In [1]: import numpy as np

In [2]: import numpy.linalg as la

In [3]: np.set_printoptions(precision=4, suppress=True, linewidth=140)

In [4]: rd = lambda a: np.round(a, 4) + 0

In [5]: mat = np.load("w.npy")

In [6]: mat
Out[6]: 
array([[-0.2355, -0.2543, -0.5154],
       [ 0.9727, -0.8144,  0.8538],
       [-0.9154,  0.664 , -0.7443],
       [-0.7114, -0.4462, -0.9186],
       [-0.8538,  0.8977,  0.1096],
       [-0.664 ,  0.2355, -0.5915],
       [-0.821 , -0.7531, -0.9852],
       [-0.989 ,  0.9849, -0.3627],
       [-0.4301, -0.3452, -0.7352],
       [ 0.6291, -0.6169,  0.0798],
       [-0.9874,  0.8717, -0.9069],
       [-0.9812,  0.8565, -0.8717],
       [-0.9995,  0.9969, -0.8717],
       [ 0.7969, -0.8455, -0.0798],
       [ 0.9996, -0.9823,  0.9849],
       [ 0.8076, -0.7616,  0.2165],
       [ 0.6805,  0.    ,  0.7531],
       [ 0.983 , -0.7064,  0.9508],
       [-0.0798,  0.7699,  0.7739],
       [ 0.6858,  0.0798,  0.7932],
       [-0.9932,  0.9748, -0.7398],
       [ 0.9033,  0.2913,  0.9699],
       [-0.598 ,  0.8076,  0.3969],
       [-0.9618,  0.6858, -0.8854],
       [ 0.5005, -0.9776, -0.9488],
       [-0.7895,  0.8854,  0.2729],
       [-0.6527,  0.3799, -0.4462],
       [ 0.9852, -0.9626,  0.6107],
       [ 0.9996, -0.9793,  0.9876],
       [ 0.9964, -0.8565,  0.9809],
       [ 0.3627,  0.881 ,  0.9618],
       [-0.585 ,  0.8565,  0.5511],
       [ 0.9982, -0.998 ,  0.3185],
       [ 0.9217, -0.4462,  0.8764],
       [-0.9986,  0.9886, -0.8917],
       [-0.9498,  0.9611,  0.    ]])

In [7]: x0 = np.array([5, -6, 8])

In [8]: y = mat @ x0

In [9]: rd(la.pinv(mat) @ mat)
Out[9]: 
array([[1., 0., 0.],
       [0., 1., 0.],
       [0., 0., 1.]])

In [10]: rd(la.solve(mat.T @ mat, mat.T @ y))
Out[10]: array([ 5., -6.,  8.])

In [11]: rd(la.lstsq(mat, y)[0])
Out[11]: array([ 5., -6.,  8.])

In [12]: rng = np.random.default_rng(3093)

In [13]: y = y + 0.02 * rng.normal(size=36)

In [14]: rd(y)
Out[14]: 
array([ -3.7966,  16.5753, -14.4968,  -8.2346,  -8.7944,  -9.5042,  -7.4843, -13.7556,  -5.953 ,   7.492 , -17.4493, -17.009 , -17.9611,
         8.4142,  18.7776,  10.3575,   9.4426,  16.7869,   1.1547,   9.317 , -16.6956,  10.5144,  -4.6463, -15.9766,   0.7467,  -7.0972,
        -9.0885,  15.5939,  18.7853,  18.0031,   4.2056,  -3.6494,  13.4747,  14.2888, -18.0732, -10.5398])

In [15]: b, *_ = la.lstsq(mat, y)

In [16]: rd(b)
Out[16]: array([ 4.9971, -6.0015,  8.0063])

In [17]: [round(float(la.norm(la.solve(mat.T @ mat + lam * np.eye(3), mat.T @ y))), 2) for lam in (0, 1, 10, 100)]
Out[17]: [11.18, 10.64, 8.84, 3.49]

In [18]: rd(la.norm(y - mat @ b))
Out[18]: np.float64(0.1251)

In [19]: Xs = mat - mat.mean(axis=0)

In [20]: U, sigma, VT = la.svd(Xs, full_matrices=False)

In [21]: np.abs(U[:, 0]).argmax()
Out[21]: np.int64(14)

In [22]: rd(sigma ** 2 / (sigma ** 2).sum())
Out[22]: array([0.7613, 0.2183, 0.0204])

In [23]: rd(Xs.mean(axis=0))
Out[23]: array([0., 0., 0.])

In [24]: la.matrix_rank(Xs)
Out[24]: np.int64(3)

In [25]: rd((sigma ** 2).sum() ** 2 / (sigma ** 4).sum())
Out[25]: np.float64(1.5932)

In [26]: np.searchsorted(np.cumsum(sigma ** 2) / (sigma ** 2).sum(), 0.9) + 1
Out[26]: np.int64(2)

In [27]: lab = mat[:, 0] > np.median(mat[:, 0])

In [28]: f = mat[lab].mean(axis=0) - mat[~lab].mean(axis=0)

In [29]: lab.astype(int)
Out[29]: array([1, 1, 0, 0, 0, 0, 0, 0, 0, 1, 0, 0, 0, 1, 1, 1, 1, 1, 1, 1, 0, 1, 0, 0, 1, 0, 0, 1, 1, 1, 1, 0, 1, 1, 0, 0])

In [30]: np.argsort(-np.abs(f).round(6), kind="stable")
Out[30]: array([0, 1, 2])

In [31]: rd(f)
Out[31]: array([ 1.5438, -1.0379,  1.0105])

In [32]: gram = np.cov(mat, rowvar=False)

In [33]: rd(gram)
Out[33]: 
array([[ 0.6953, -0.5039,  0.4644],
       [-0.5039,  0.6065, -0.1725],
       [ 0.4644, -0.1725,  0.55  ]])

In [34]: rd(mat.std(axis=0))
Out[34]: array([0.8222, 0.7679, 0.7313])

In [35]: out = mat + rng.integers(-2, 3, (36, 2)) @ rng.integers(-2, 3, (2, 3))

In [36]: rd(out)
Out[36]: 
array([[ 0.7645, -0.2543,  0.4846],
       [ 1.9727, -2.8144,  0.8538],
       [-3.9154,  4.664 , -1.7443],
       [ 5.2886, -8.4462,  1.0814],
       [-0.8538,  0.8977,  0.1096],
       [-4.664 ,  4.2355, -2.5915],
       [ 0.179 , -2.7531, -0.9852],
       [ 1.011 , -3.0151, -0.3627],
       [-3.4301,  1.6548, -2.7352],
       [ 0.6291,  1.3831,  1.0798],
       [-6.9874,  8.8717, -2.9069],
       [-3.9812,  2.8565, -2.8717],
       [-3.9995,  2.9969, -2.8717],
       [ 2.7969, -0.8455,  1.9202],
       [ 6.9996, -8.9823,  2.9849],
       [ 4.8076, -4.7616,  2.2165],
       [-1.3195,  2.    , -0.2469],
       [ 3.983 , -4.7064,  1.9508],
       [-0.0798, -1.2301, -0.2261],
       [ 5.6858, -5.9202,  2.7932],
       [ 0.0068, -1.0252, -0.7398],
       [-3.0967,  4.2913, -1.0301],
       [ 4.402 , -5.1924,  2.3969],
       [-2.9618,  4.6858, -0.8854],
       [-0.4995,  1.0224, -0.9488],
       [-2.7895,  0.8854, -1.7271],
       [-1.6527,  2.3799, -0.4462],
       [ 5.9852, -6.9626,  2.6107],
       [-3.0004,  3.0207, -1.0124],
       [ 2.9964, -4.8565,  0.9809],
       [-5.6373,  8.881 , -1.0382],
       [-5.585 ,  6.8565, -1.4489],
       [-0.0018, -0.998 , -0.6815],
       [ 6.9217, -8.4462,  2.8764],
       [-0.9986,  0.9886, -0.8917],
       [-2.9498,  2.9611, -1.    ]])

In [37]: np.abs(out - mat).sum(axis=1)
Out[37]: 
array([ 2.,  3.,  8., 16.,  0., 10.,  3.,  6.,  7.,  3., 16.,  7.,  7.,  4., 16., 10.,  5.,  8.,  3., 13.,  3., 10., 13.,  6.,  3.,  4.,
        3., 13., 10.,  6., 16., 13.,  2., 16.,  0.,  5.])

In [38]: rd(out - mat)
Out[38]: 
array([[ 1.,  0.,  1.],
       [ 1., -2.,  0.],
       [-3.,  4., -1.],
       [ 6., -8.,  2.],
       [ 0.,  0.,  0.],
       [-4.,  4., -2.],
       [ 1., -2.,  0.],
       [ 2., -4.,  0.],
       [-3.,  2., -2.],
       [ 0.,  2.,  1.],
       [-6.,  8., -2.],
       [-3.,  2., -2.],
       [-3.,  2., -2.],
       [ 2.,  0.,  2.],
       [ 6., -8.,  2.],
       [ 4., -4.,  2.],
       [-2.,  2., -1.],
       [ 3., -4.,  1.],
       [ 0., -2., -1.],
       [ 5., -6.,  2.],
       [ 1., -2.,  0.],
       [-4.,  4., -2.],
       [ 5., -6.,  2.],
       [-2.,  4.,  0.],
       [-1.,  2.,  0.],
       [-2.,  0., -2.],
       [-1.,  2.,  0.],
       [ 5., -6.,  2.],
       [-4.,  4., -2.],
       [ 2., -4.,  0.],
       [-6.,  8., -2.],
       [-5.,  6., -2.],
       [-1.,  0., -1.],
       [ 6., -8.,  2.],
       [ 0.,  0.,  0.],
       [-2.,  2., -1.]])

In [39]: rd(la.svd(out - mat, compute_uv=False))
Out[39]: array([33.4611,  6.3523,  0.    ])

In [40]: X = np.load("block18.npy")

In [41]: X
Out[41]: 
array([[-11.5507,  -2.4385,   9.1283,   8.3113,   4.2712],
       [-11.9055,   0.867 ,   6.4019,   6.1724,   3.1592],
       [ -3.7252,  -0.2051,  19.3929,   8.5848,   3.9615],
       [-11.173 ,   0.4852,   8.5144,   7.0054,   5.5365],
       [ -4.7426,  -0.6092,  18.2723,   8.4586,   5.3253],
       [ -5.759 ,  -0.8833,  16.8444,   9.939 ,   4.4023],
       [ -7.0571,  -1.9079,  18.1397,   7.7619,   3.8606],
       [ -6.8804,  -1.6249,  17.406 ,   8.2189,   4.1835],
       [ -5.9062,   2.1664,  18.5144,   8.5093,   4.0132],
       [-11.6444,   0.6138,   7.4765,   6.0454,   5.2749],
       [ -3.7313,  -0.9657,  19.7722,   9.4376,   4.4224],
       [-12.7339,  -1.2836,   6.9682,   9.3334,   6.2171],
       [ -7.0229,  -1.1888,  18.0172,   7.5925,   3.3564],
       [ -6.9222,  -1.4164,  17.2714,   9.5502,   4.6475],
       [ -5.9853,  -2.1206,  19.1502,   9.1833,   4.0754]])

In [42]: f, g = X[1], X[2]

In [43]: rd(f @ f)
Out[43]: np.float64(231.556)

In [44]: p = (f @ g) / (f @ f) * f

In [45]: rd(la.norm(f + g) ** 2 + la.norm(f - g) ** 2)
Out[45]: np.float64(1421.9041)

In [46]: rd(g - p)
Out[46]: array([ 8.2971, -1.0806, 12.9282,  2.3518,  0.7713])

In [47]: rd(p)
Out[47]: array([-12.0223,   0.8755,   6.4647,   6.233 ,   3.1902])

In [48]: out = np.c_[X[:, :2] @ np.array([[-3, 4], [-4, -4]]), np.array([1, 1, 0, 5, 2, 3, 5, 4, 3, 5, 1, 2, 4, 0, 1])]

In [49]: rd(out)
Out[49]: 
array([[ 44.4061, -36.4488,   1.    ],
       [ 32.2485, -51.09  ,   1.    ],
       [ 11.996 , -14.0804,   0.    ],
       [ 31.5782, -46.6328,   5.    ],
       [ 16.6646, -16.5336,   2.    ],
       [ 20.8102, -19.5028,   3.    ],
       [ 28.8029, -20.5968,   5.    ],
       [ 27.1408, -21.022 ,   4.    ],
       [  9.053 , -32.2904,   3.    ],
       [ 32.478 , -49.0328,   5.    ],
       [ 15.0567, -11.0624,   1.    ],
       [ 43.3361, -45.8012,   2.    ],
       [ 25.8239, -23.3364,   4.    ],
       [ 26.4322, -22.0232,   0.    ],
       [ 26.4383, -15.4588,   1.    ]])

In [50]: rd(la.norm(la.qr(X)[0].T @ out, axis=0) ** 2 / ((out ** 2).sum(axis=0) + 1e-12))
Out[50]: array([1.   , 1.   , 0.835])

In [51]: rd(la.norm(out - X @ la.lstsq(X, out)[0], axis=0))
Out[51]: array([0.    , 0.    , 4.7544])

In [52]: la.matrix_rank(np.c_[X, out])
Out[52]: np.int64(6)
